$ python -q
>>> import numpy as np
>>> np.set_printoptions(precision=3, suppress=True, linewidth=200, legacy="1.25")
>>> tidy = lambda a: np.round(a, 3) + 0
>>> out = np.array([[1, 1], [-1, -1], [-3, -2]])
>>> mat = np.kron(np.eye(3, dtype=int), out)
>>> mat
array([[ 1,  1,  0,  0,  0,  0],
       [-1, -1,  0,  0,  0,  0],
       [-3, -2,  0,  0,  0,  0],
       [ 0,  0,  1,  1,  0,  0],
       [ 0,  0, -1, -1,  0,  0],
       [ 0,  0, -3, -2,  0,  0],
       [ 0,  0,  0,  0,  1,  1],
       [ 0,  0,  0,  0, -1, -1],
       [ 0,  0,  0,  0, -3, -2]])
>>> w1 = np.array([[4, 0, -4, 2, -2, -3],
...     [-5, -4, -5, 4, 5, 2],
...     [4, 4, -4, 5, -3, -5],
...     [4, -4, -4, 0, -3, -4],
...     [3, 5, -1, -2, 2, 0],
...     [-3, -5, 5, -2, -5, 1]])
>>> beta = np.array([-9, -6, -4, -5, 8, -7])
>>> H = np.maximum(mat @ w1 + beta, 0)
>>> tidy((H > 0).mean(axis=0))
array([0.   , 0.111, 0.444, 0.222, 1.   , 0.222])
>>> print((H > 0).astype(int))
[[0 0 0 1 1 0]
 [0 0 1 0 1 0]
 [0 1 1 0 1 0]
 [0 0 0 0 1 0]
 [0 0 1 0 1 1]
 [0 0 1 0 1 1]
 [0 0 0 0 1 0]
 [0 0 0 0 1 0]
 [0 0 0 1 1 0]]
>>> print(H)
[[ 0  0  0  1 11  0]
 [ 0  0  5  0  5  0]
 [ 0  2 18  0  4  0]
 [ 0  0  0  0  2  0]
 [ 0  0  4  0 14  2]
 [ 0  0 16  0 23 16]
 [ 0  0  0  0  5  0]
 [ 0  0  0  0 11  0]
 [ 0  0  0  5 12  0]]
>>> cent = np.array([[-1, -3], [-3, -1], [1, -1], [-1, 2], [0, 1], [3, -2]])
>>> (H @ cent).round(6).argmax(axis=1)
array([1, 0, 0, 1, 0, 0, 1, 1, 1])
>>> H @ cent
array([[ -1,  13],
       [  5,   0],
       [ 12, -16],
       [  0,   2],
       [ 10,   6],
       [ 64, -25],
       [  0,   5],
       [  0,  11],
       [ -5,  22]])
>>> w1 @ cent
array([[-19,   0],
       [ 14,  33],
       [-40,   5],
       [ -8,   1],
       [-17, -15],
       [ 28,  -2]])
>>> U, sv, vt = np.linalg.svd(mat)
>>> np.argmax(sv[:-1] / (sv[1:] + 1e-6)) + 1
3
>>> tidy(sv)
array([4.109, 4.109, 4.109, 0.344, 0.344, 0.344])
>>> out = U[:, :3] @ np.diag(sv[:3]) @ vt[:3]
>>> tidy(np.abs(mat - out).max())
0.172
>>> np.linalg.matrix_rank(mat, rtol=0.05)
6
>>> x0 = np.array([1, 0, 2, 2, -1, 1])
>>> target = mat @ x0
>>> target
array([  1,  -1,  -3,   4,  -4, -10,   0,   0,   1])
>>> tidy(np.linalg.solve(mat.T @ mat, mat.T @ target))
array([ 1.,  0.,  2.,  2., -1.,  1.])
>>> rng = np.random.default_rng(969)
>>> target = target + 0.3 * rng.normal(size=9)
>>> tidy(target)
array([  1.432,  -0.948,  -2.62 ,   3.778,  -3.875, -10.326,  -0.537,   0.53 ,   1.113])
>>> beta, *_ = np.linalg.lstsq(mat, target)
>>> tidy(mat.T @ (target - mat @ beta))
array([0., 0., 0., 0., 0., 0.])
>>> beta.round()
array([ 0.,  1.,  3.,  1., -0., -0.])
>>> tidy(np.linalg.norm(target - mat @ beta))
0.349
>>> out = np.c_[mat[:, :4] @ np.array([[2, 0, 3, 2], [2, 2, 2, 2], [0, 0, 2, 2], [1, 2, 3, 1]]), np.array([3, -3, -1, -1, -3, -5, 3, 2, 1])]
>>> out
array([[  4,   2,   5,   4,   3],
       [ -4,  -2,  -5,  -4,  -3],
       [-10,  -4, -13, -10,  -1],
       [  1,   2,   5,   3,  -1],
       [ -1,  -2,  -5,  -3,  -3],
       [ -2,  -4, -12,  -8,  -5],
       [  0,   0,   0,   0,   3],
       [  0,   0,   0,   0,   2],
       [  0,   0,   0,   0,   1]])
>>> tidy(np.linalg.norm(np.linalg.qr(mat)[0].T @ out, axis=0) ** 2 / ((out ** 2).sum(axis=0) + 1e-12))
array([1.   , 1.   , 1.   , 1.   , 0.699])
>>> np.linalg.matrix_rank(np.c_[mat, out])
7
>>> J = np.load("mat.npy")
>>> J
array([[3., 1., 1., 1., 1., 1., 1., 1., 1., 1.],
       [1., 3., 1., 1., 1., 1., 1., 1., 1., 1.],
       [1., 1., 3., 1., 1., 1., 1., 1., 1., 1.],
       [1., 1., 1., 3., 1., 1., 1., 1., 1., 1.],
       [1., 1., 1., 1., 3., 1., 1., 1., 1., 1.],
       [1., 1., 1., 1., 1., 3., 1., 1., 1., 1.],
       [1., 1., 1., 1., 1., 1., 3., 1., 1., 1.],
       [1., 1., 1., 1., 1., 1., 1., 3., 1., 1.],
       [1., 1., 1., 1., 1., 1., 1., 1., 3., 1.],
       [1., 1., 1., 1., 1., 1., 1., 1., 1., 3.]])
>>> x0 = np.array([-1, 4, 5, -2, 1, 5])
>>> h = np.maximum(mat @ x0, 0)
>>> print(np.flatnonzero(h > 1e-9))
[0 3 6]
>>> mat.T @ h
array([3, 3, 3, 3, 6, 6])
>>> print(np.maximum(mat @ (3 * x0), 0))
[ 9  0  0  9  0  0 18  0  0]
>>> tidy(np.tanh(mat @ x0))
array([ 0.995, -0.995, -1.   ,  0.995, -0.995, -1.   ,  1.   , -1.   , -1.   ])
>>> x0 = np.array([2, -1, 2, -3, 1, 2, 2, 1, 3, 1])
>>> print(J @ x0)
[14.  8. 14.  4. 12. 14. 14. 12. 16. 12.]
>>> out = J / np.linalg.norm(J, axis=1, keepdims=True)
>>> G = out @ out.T
>>> tidy(np.degrees(np.arccos(np.clip(G[5, 7], -1, 1))))
38.942
>>> print((G - 2 * np.eye(10)).round(6).argmax(axis=1))
[1 0 0 0 0 0 0 0 0 0]
>>> tidy(G)
array([[1.   , 0.778, 0.778, 0.778, 0.778, 0.778, 0.778, 0.778, 0.778, 0.778],
       [0.778, 1.   , 0.778, 0.778, 0.778, 0.778, 0.778, 0.778, 0.778, 0.778],
       [0.778, 0.778, 1.   , 0.778, 0.778, 0.778, 0.778, 0.778, 0.778, 0.778],
       [0.778, 0.778, 0.778, 1.   , 0.778, 0.778, 0.778, 0.778, 0.778, 0.778],
       [0.778, 0.778, 0.778, 0.778, 1.   , 0.778, 0.778, 0.778, 0.778, 0.778],
       [0.778, 0.778, 0.778, 0.778, 0.778, 1.   , 0.778, 0.778, 0.778, 0.778],
       [0.778, 0.778, 0.778, 0.778, 0.778, 0.778, 1.   , 0.778, 0.778, 0.778],
       [0.778, 0.778, 0.778, 0.778, 0.778, 0.778, 0.778, 1.   , 0.778, 0.778],
       [0.778, 0.778, 0.778, 0.778, 0.778, 0.778, 0.778, 0.778, 1.   , 0.778],
       [0.778, 0.778, 0.778, 0.778, 0.778, 0.778, 0.778, 0.778, 0.778, 1.   ]])
>>> (np.abs(G) > 0.9).astype(int)
array([[1, 0, 0, 0, 0, 0, 0, 0, 0, 0],
       [0, 1, 0, 0, 0, 0, 0, 0, 0, 0],
       [0, 0, 1, 0, 0, 0, 0, 0, 0, 0],
       [0, 0, 0, 1, 0, 0, 0, 0, 0, 0],
       [0, 0, 0, 0, 1, 0, 0, 0, 0, 0],
       [0, 0, 0, 0, 0, 1, 0, 0, 0, 0],
       [0, 0, 0, 0, 0, 0, 1, 0, 0, 0],
       [0, 0, 0, 0, 0, 0, 0, 1, 0, 0],
       [0, 0, 0, 0, 0, 0, 0, 0, 1, 0],
       [0, 0, 0, 0, 0, 0, 0, 0, 0, 1]])
>>> W0 = np.load("test19.npy")
>>> print(W0)
[[ 0  0  6 -1  0  0  9  0  0 -8  9]
 [ 0  0 -3  0 -6  0  0  0  0  0  0]
 [ 9  0  5 -6  7  0  9  0  9  0 -9]
 [ 0  0  1 -6  0  0  0  0 -1 -3  0]
 [-8  0  0  5  0  0 -2  0  0  0  0]
 [ 0  0 -7  2  0  0  0  0  0  3  0]
 [ 0 -7  4  0  0  0  0  0  0  0  0]
 [ 0  0  0  0  0  0  0  1  0  3  0]]
>>> out = W0 + rng.integers(-2, 3, (8, 2)) @ rng.integers(-2, 3, (2, 11))
>>> print(out)
[[ -6  -1   1  -4   0  -2  11  -1  -5  -6  15]
 [  2   1  -2  -1  -4  -2  -2  -1   1   2  -2]
 [  9   0   5  -6   7   0   9   0   9   0  -9]
 [ -2  -1   0  -5  -2   2   2   1  -2  -5   2]
 [ -6  -1   3  10  -4   6   0   3   3  -6  -2]
 [ -2   1 -10  -3   4  -6  -2  -3  -3   9   2]
 [ -2  -7   2  -2   1  -2   0  -1  -2   2   2]
 [ -4  -2  -2   2  -4   4   4   3  -2  -1   4]]
>>> tidy(np.linalg.svd(out - W0, compute_uv=False))
array([20.559, 15.242,  0.   ,  0.   ,  0.   ,  0.   ,  0.   ,  0.   ])
>>> X = np.loadtxt("run1.csv", delimiter=",")
>>> X
array([[ 2.759,  1.374,  4.11 ,  4.298,  2.73 , -0.085,  2.626,  1.355],
       [-1.792, -0.939, -2.419, -2.396, -1.653,  0.055, -1.628, -0.659],
       [ 0.319,  0.219,  0.565,  0.436,  0.282,  0.113,  0.399,  0.225],
       [-1.581, -0.911, -2.656, -2.77 , -1.938,  0.009, -1.696, -0.853],
       [-1.488, -0.773, -2.446, -2.413, -1.333, -0.152, -1.616, -0.81 ],
       [ 3.248,  1.672,  4.588,  4.53 ,  2.888, -0.042,  3.227,  1.457],
       [ 0.938,  0.258,  1.188,  1.483,  0.83 ,  0.036,  1.027,  0.591],
       [-0.896, -0.476, -1.717, -1.492, -0.946, -0.155, -1.088, -0.439],
       [-2.368, -1.262, -3.555, -3.553, -2.167, -0.072, -2.201, -1.124],
       [ 6.579,  3.207, 10.065,  9.664,  6.434, -0.003,  6.591,  3.349],
       [-2.06 , -0.96 , -3.326, -3.221, -2.097, -0.085, -2.22 , -1.152],
       [-5.537, -2.785, -8.485, -8.523, -5.6  , -0.053, -5.737, -2.655],
       [ 3.469,  1.695,  5.395,  5.416,  3.592,  0.113,  3.687,  1.699],
       [ 0.384,  0.16 ,  0.527,  0.565,  0.453, -0.07 ,  0.342,  0.42 ],
       [ 1.389,  0.57 ,  1.935,  2.274,  1.452,  0.035,  1.504,  0.659],
       [ 2.255,  1.186,  3.42 ,  3.274,  2.401, -0.017,  2.448,  1.07 ],
       [-1.713, -0.851, -2.512, -2.463, -1.75 , -0.044, -1.913, -0.888],
       [ 0.278,  0.013,  0.224,  0.14 ,  0.163,  0.097,  0.153,  0.245],
       [ 4.358,  2.226,  6.769,  6.646,  4.34 , -0.073,  4.509,  2.156],
       [ 0.648,  0.393,  0.771,  0.909,  0.468,  0.019,  0.72 ,  0.132],
       [ 0.326,  0.143,  0.346,  0.602,  0.171,  0.025,  0.327,  0.23 ],
       [-3.031, -1.581, -4.527, -4.542, -3.158, -0.073, -2.994, -1.606],
       [-2.567, -1.349, -4.051, -3.932, -2.614, -0.102, -2.652, -1.402]])
>>> tidy(np.abs(np.linalg.svd(X)[2][-1]))
array([0.524, 0.524, 0.086, 0.064, 0.195, 0.418, 0.304, 0.366])
>>> [round(float(x), 3) for x in np.linalg.svd(X, compute_uv=False)[:3]]
[37.076, 0.578, 0.56]
>>> print(np.argsort(-np.linalg.norm(X, axis=0).round(6), kind="stable")[:3])
[2 3 6]
>>> T = np.stack([X, -1 * X, X[::-1]])
>>> np.linalg.matrix_rank(T)
array([8, 8, 8])
>>> (T @ X.T).shape
(3, 23, 23)
>>> ev, V = np.linalg.eigh(J)
>>> x0 = np.array([7, -9, -5, -9, 9, -2, 6, -9, 3, 5])
>>> print(tidy(V * np.maximum(ev, 0) @ V.T))
[[3. 1. 1. 1. 1. 1. 1. 1. 1. 1.]
 [1. 3. 1. 1. 1. 1. 1. 1. 1. 1.]
 [1. 1. 3. 1. 1. 1. 1. 1. 1. 1.]
 [1. 1. 1. 3. 1. 1. 1. 1. 1. 1.]
 [1. 1. 1. 1. 3. 1. 1. 1. 1. 1.]
 [1. 1. 1. 1. 1. 3. 1. 1. 1. 1.]
 [1. 1. 1. 1. 1. 1. 3. 1. 1. 1.]
 [1. 1. 1. 1. 1. 1. 1. 3. 1. 1.]
 [1. 1. 1. 1. 1. 1. 1. 1. 3. 1.]
 [1. 1. 1. 1. 1. 1. 1. 1. 1. 3.]]
>>> tidy(x0 @ J @ x0 / (x0 @ x0)), tidy(ev[0]), tidy(ev[-1])
(2.034, 2.0, 12.0)
>>> tidy(V * np.abs(ev) @ V.T)
array([[3., 1., 1., 1., 1., 1., 1., 1., 1., 1.],
       [1., 3., 1., 1., 1., 1., 1., 1., 1., 1.],
       [1., 1., 3., 1., 1., 1., 1., 1., 1., 1.],
       [1., 1., 1., 3., 1., 1., 1., 1., 1., 1.],
       [1., 1., 1., 1., 3., 1., 1., 1., 1., 1.],
       [1., 1., 1., 1., 1., 3., 1., 1., 1., 1.],
       [1., 1., 1., 1., 1., 1., 3., 1., 1., 1.],
       [1., 1., 1., 1., 1., 1., 1., 3., 1., 1.],
       [1., 1., 1., 1., 1., 1., 1., 1., 3., 1.],
       [1., 1., 1., 1., 1., 1., 1., 1., 1., 3.]])
>>> G = np.cov(X, rowvar=False)
>>> tidy(np.corrcoef(X[:, 5], X[:, 4])[0, 1])
0.28
>>> print(np.median(X, axis=0))
[ 0.319  0.143  0.346  0.436  0.171 -0.042  0.327  0.225]
>>> np.argwhere(np.triu(np.abs(np.corrcoef(X.T)) > 0.8, 1))
array([[0, 1],
       [0, 2],
       [0, 3],
       [0, 4],
       [0, 6],
       [0, 7],
       [1, 2],
       [1, 3],
       [1, 4],
       [1, 6],
       [1, 7],
       [2, 3],
       [2, 4],
       [2, 6],
       [2, 7],
       [3, 4],
       [3, 6],
       [3, 7],
       [4, 6],
       [4, 7],
       [6, 7]])
>>> q, _ = np.linalg.qr(np.array([[1.3], [1.2], [-0.2]]))
>>> M = q @ q.T
>>> tidy(M)
array([[ 0.533,  0.492, -0.082],
       [ 0.492,  0.454, -0.076],
       [-0.082, -0.076,  0.013]])
>>> [round(float(x), 3) for x in np.linalg.svd(M, compute_uv=False)[:3]]
[1.0, 0.0, 0.0]
>>> tidy(np.linalg.norm(M, 2) / np.linalg.norm(M))
1.0
>>> print(tidy(np.trace(np.linalg.pinv(M) @ M)))
1.0
>>> print(np.unique(M.round(6), axis=0).shape)
(3, 3)
>>> U, sv, vt = np.linalg.svd(M)
>>> V = vt[:(sv > 1e-8).sum()]
>>> x0 = M[0] + 2 * M[1] + rng.integers(2) * np.eye(3)[0]
>>> tidy(x0)
array([ 2.517,  1.401, -0.233])
>>> np.allclose(V.T @ V @ x0, x0)
False
>>> np.allclose(M @ M.T, M.T @ M)
True
>>> tidy(np.linalg.det(M))
0.0
>>> tidy(np.sort(np.abs(np.linalg.eigvals(M))))
array([0., 0., 1.])
>>> tidy(np.trace(M))
1.0
>>> tidy(np.linalg.matrix_power(M, 3))
array([[ 0.533,  0.492, -0.082],
       [ 0.492,  0.454, -0.076],
       [-0.082, -0.076,  0.013]])
>>> E = np.load("block19.npy")
>>> E
array([[1.   , 0.9  , 0.81 , 0.729, 0.656, 0.59 , 0.531, 0.478],
       [0.9  , 1.   , 0.9  , 0.81 , 0.729, 0.656, 0.59 , 0.531],
       [0.81 , 0.9  , 1.   , 0.9  , 0.81 , 0.729, 0.656, 0.59 ],
       [0.729, 0.81 , 0.9  , 1.   , 0.9  , 0.81 , 0.729, 0.656],
       [0.656, 0.729, 0.81 , 0.9  , 1.   , 0.9  , 0.81 , 0.729],
       [0.59 , 0.656, 0.729, 0.81 , 0.9  , 1.   , 0.9  , 0.81 ],
       [0.531, 0.59 , 0.656, 0.729, 0.81 , 0.9  , 1.   , 0.9  ],
       [0.478, 0.531, 0.59 , 0.656, 0.729, 0.81 , 0.9  , 1.   ]])
>>> x0 = np.array([4, -2, -3, 0, 1, -5, -2, 4])
>>> target = E @ x0
>>> beta, lr = np.zeros(8), 1 / np.linalg.norm(E, 2) ** 2
>>> for i in range(3):
...     beta -= lr * E.T @ (E @ beta - target)
...     if i % 1 == 0: print(i, round(np.linalg.norm(E @ beta - target), 3))
... 
0 1.544
1 1.537
2 1.531
>>> tidy(beta)
array([-0.405, -0.452, -0.492, -0.515, -0.524, -0.515, -0.484, -0.439])
>>> F = np.load("a.npy")
>>> F
array([[-11.,  -3.,  11.,  -3.],
       [-10., -12.,  22.,  -6.],
       [-10., -19.,  32.,  -9.],
       [-10., -19.,  28.,  -5.]])
>>> out = np.array([[0, 1, 0], [-2, -1, -3]])
>>> cent = np.kron(out, F)
>>> np.linalg.matrix_rank(cent)
8
